% python3 -q
>>> import numpy as np
>>> import numpy.linalg as la
>>> np.set_printoptions(precision=1, suppress=True, linewidth=100, floatmode="fixed")
>>> M, _ = la.qr(np.array([[-0.9, -0.5, -0.1, 1.9, 1.1],
...     [-1.0, 0.6, -0.4, -0.6, 0.3],
...     [0.3, 0.4, 0.4, 0.1, -1.4],
...     [-0.3, 1.0, 1.5, 0.3, 0.5],
...     [-0.5, -1.2, -0.4, -1.0, 1.3]]))
>>> M.round(1) + 0
array([[-0.6,  0.2, -0.2,  0.7,  0.1],
       [-0.7, -0.4,  0.5, -0.3,  0.1],
       [ 0.2, -0.2, -0.1,  0.0,  1.0],
       [-0.2, -0.6, -0.7, -0.2, -0.2],
       [-0.3,  0.6, -0.3, -0.6,  0.2]])
>>> x0 = np.array([-4, -1, 1, 0, -8])
>>> print(np.sort(np.abs(np.degrees(np.angle(la.eigvals(M))))))
[  0.0 106.5 106.5 140.5 140.5]
>>> round(float(la.norm(x0)), 1), round(float(la.norm(M @ x0)), 1)
(9.1, 9.1)
>>> print(np.round(M.T @ (M @ x0), 1) + 0)
[-4.0 -1.0  1.0  0.0 -8.0]
>>> print(np.round(la.inv(M), 1) + 0)
[[-0.6 -0.7  0.2 -0.2 -0.3]
 [ 0.2 -0.4 -0.2 -0.6  0.6]
 [-0.2  0.5 -0.1 -0.7 -0.3]
 [ 0.7 -0.3  0.0 -0.2 -0.6]
 [ 0.1  0.1  1.0 -0.2  0.2]]
>>> O, r_ = la.qr(M)
>>> np.allclose(r_.T @ r_, M.T @ M)
True
>>> O.round(1) + 0
array([[-0.6,  0.2, -0.2,  0.7,  0.1],
       [-0.7, -0.4,  0.5, -0.3,  0.1],
       [ 0.2, -0.2, -0.1,  0.0,  1.0],
       [-0.2, -0.6, -0.7, -0.2, -0.2],
       [-0.3,  0.6, -0.3, -0.6,  0.2]])
>>> round(float(abs(r_[0, 0])), 1), round(float(la.norm(M[:, 0])), 1)
(1.0, 1.0)
>>> round(np.trace(O @ O.T), 1)
np.float64(5.0)
>>> r_.round(1) + 0
array([[1.0, 0.0, 0.0, 0.0, 0.0],
       [0.0, 1.0, 0.0, 0.0, 0.0],
       [0.0, 0.0, 1.0, 0.0, 0.0],
       [0.0, 0.0, 0.0, 1.0, 0.0],
       [0.0, 0.0, 0.0, 0.0, 1.0]])
